$ python -q
>>> import numpy as np
>>> import numpy.linalg as la
>>> np.set_printoptions(precision=4, suppress=True, linewidth=100, sign=" ")
>>> A2 = np.array([[0, 2, 0, 5, 5],
...     [2, 7, 6, 8, 7],
...     [2, 8, 1, 5, 8],
...     [9, 7, 4, 5, 6],
...     [0, 9, 0, 7, 6]])
>>> basis = np.array([[-1]])
>>> m1 = np.block([[A2, np.zeros((5, 1))], [np.zeros((1, 5)), basis]])
>>> m1
array([[ 0.,  2.,  0.,  5.,  5.,  0.],
       [ 2.,  7.,  6.,  8.,  7.,  0.],
       [ 2.,  8.,  1.,  5.,  8.,  0.],
       [ 9.,  7.,  4.,  5.,  6.,  0.],
       [ 0.,  9.,  0.,  7.,  6.,  0.],
       [ 0.,  0.,  0.,  0.,  0., -1.]])
>>> x = np.array([2, 0, 1, 2, 3, 1])
>>> rhs = m1 @ x
>>> b, lr = np.zeros(6), 1 / la.norm(m1, 2) ** 2
>>> for i in range(8):
...     b -= lr * m1.T @ (m1 @ b - rhs)
...     if i % 2 == 0: print(i, round(la.norm(m1 @ b - rhs), 4))
... 
0 10.9671
2 9.8267
4 8.9085
6 8.1683
>>> np.round(la.cond(m1), 4)
np.float64(26.3336)
>>> rng = np.random.default_rng(536848)
>>> lab = rng.permutation(6)
>>> lab
array([ 4,  0,  3,  1,  2,  5])
>>> A2 = m1[lab][:, lab]
>>> A2
array([[ 6.,  0.,  7.,  9.,  0.,  0.],
       [ 5.,  0.,  5.,  2.,  0.,  0.],
       [ 6.,  9.,  5.,  7.,  4.,  0.],
       [ 7.,  2.,  8.,  7.,  6.,  0.],
       [ 8.,  2.,  5.,  8.,  1.,  0.],
       [ 0.,  0.,  0.,  0.,  0., -1.]])
>>> np.allclose(A2, m1)
False
>>> np.sort(np.abs(la.eigvals(A2)))
array([  1.    ,   2.6365,   3.9267,   3.9267,   4.934 ,  25.477 ])
>>> np.count_nonzero(m1)
np.int64(22)
>>> round(float(la.norm(m1)), 4)
28.0713
>>> np.unravel_index(np.abs(m1).argmax(), m1.shape)
(np.int64(3), np.int64(0))
>>> m1.mean(axis=0)
array([ 2.1667,  5.5   ,  1.8333,  5.    ,  5.3333, -0.1667])
>>> m1.shape
(6, 6)
>>> np.diff(m1, axis=0)
array([[ 2.,  5.,  6.,  3.,  2.,  0.],
       [ 0.,  1., -5., -3.,  1.,  0.],
       [ 7., -1.,  3.,  0., -2.,  0.],
       [-9.,  2., -4.,  2.,  0.,  0.],
       [ 0., -9.,  0., -7., -6., -1.]])
>>> round(np.abs(la.eigvals(m1)).max(), 4)
np.float64(25.477)
>>> la.matrix_power(m1, 2)
array([[  49.,   94.,   32.,   76.,   74.,    0.],
       [  98.,  220.,   80.,  185.,  197.,    0.],
       [  63.,  175.,   69.,  160.,  152.,    0.],
       [  67.,  188.,   66.,  188.,  192.,    0.],
       [  81.,  166.,   82.,  149.,  141.,    0.],
       [   0.,    0.,    0.,    0.,    0.,    1.]])
>>> (m1 + m1.T) / 2
array([[ 0. ,  2. ,  1. ,  7. ,  2.5,  0. ],
       [ 2. ,  7. ,  7. ,  7.5,  8. ,  0. ],
       [ 1. ,  7. ,  1. ,  4.5,  4. ,  0. ],
       [ 7. ,  7.5,  4.5,  5. ,  6.5,  0. ],
       [ 2.5,  8. ,  4. ,  6.5,  6. ,  0. ],
       [ 0. ,  0. ,  0. ,  0. ,  0. , -1. ]])
>>> (m1 - m1.T) / 2
array([[ 0. ,  0. , -1. , -2. ,  2.5,  0. ],
       [ 0. ,  0. , -1. ,  0.5, -1. ,  0. ],
       [ 1. ,  1. ,  0. ,  0.5,  4. ,  0. ],
       [ 2. , -0.5, -0.5,  0. , -0.5,  0. ],
       [-2.5,  1. , -4. ,  0.5,  0. ,  0. ],
       [ 0. ,  0. ,  0. ,  0. ,  0. ,  0. ]])
>>> np.allclose(m1 @ m1.T, m1.T @ m1)
False
>>> np.trace(m1)
np.float64(18.0)
>>> m1 @ m1
array([[  49.,   94.,   32.,   76.,   74.,    0.],
       [  98.,  220.,   80.,  185.,  197.,    0.],
       [  63.,  175.,   69.,  160.,  152.,    0.],
       [  67.,  188.,   66.,  188.,  192.,    0.],
       [  81.,  166.,   82.,  149.,  141.,    0.],
       [   0.,    0.,    0.,    0.,    0.,    1.]])
>>> W0 = np.array([[4, 4, 2, 1, 0, 5],
...     [1, 4, 3, 2, 0, 5],
...     [0, 2, 3, 2, 2, 5],
...     [0, 4, 5, 4, 3, 2],
...     [4, 4, 1, 5, 5, 5]]) * (rng.random((5, 6)) < 0.3)
>>> W0
array([[ 0,  0,  2,  1,  0,  0],
       [ 0,  4,  0,  0,  0,  0],
       [ 0,  0,  0,  0,  2,  0],
       [ 0,  4,  0,  0,  0,  0],
       [ 0,  4,  0,  5,  0,  0]])
>>> left, sig, VT = la.svd(W0)
>>> vecs = VT[:(sig > 1e-8).sum()]
>>> x = W0[3] + 4 * W0[2] + rng.integers(2) * np.eye(6)[5]
>>> x
array([ 0.,  4.,  0.,  0.,  8.,  0.])
>>> np.round(vecs.T @ vecs, 4) + 0
array([[ 0.,  0.,  0.,  0.,  0.,  0.],
       [ 0.,  1.,  0.,  0.,  0.,  0.],
       [ 0.,  0.,  1.,  0.,  0.,  0.],
       [ 0.,  0.,  0.,  1.,  0.,  0.],
       [ 0.,  0.,  0.,  0.,  1.,  0.],
       [ 0.,  0.,  0.,  0.,  0.,  0.]])
>>> round(la.norm(x - vecs.T @ vecs @ x), 4)
np.float64(0.0)
>>> la.matrix_rank(np.vstack([W0, x]))
np.int64(4)
>>> np.round(np.diag(vecs.T @ vecs), 4) + 0
array([ 0.,  1.,  1.,  1.,  1.,  0.])
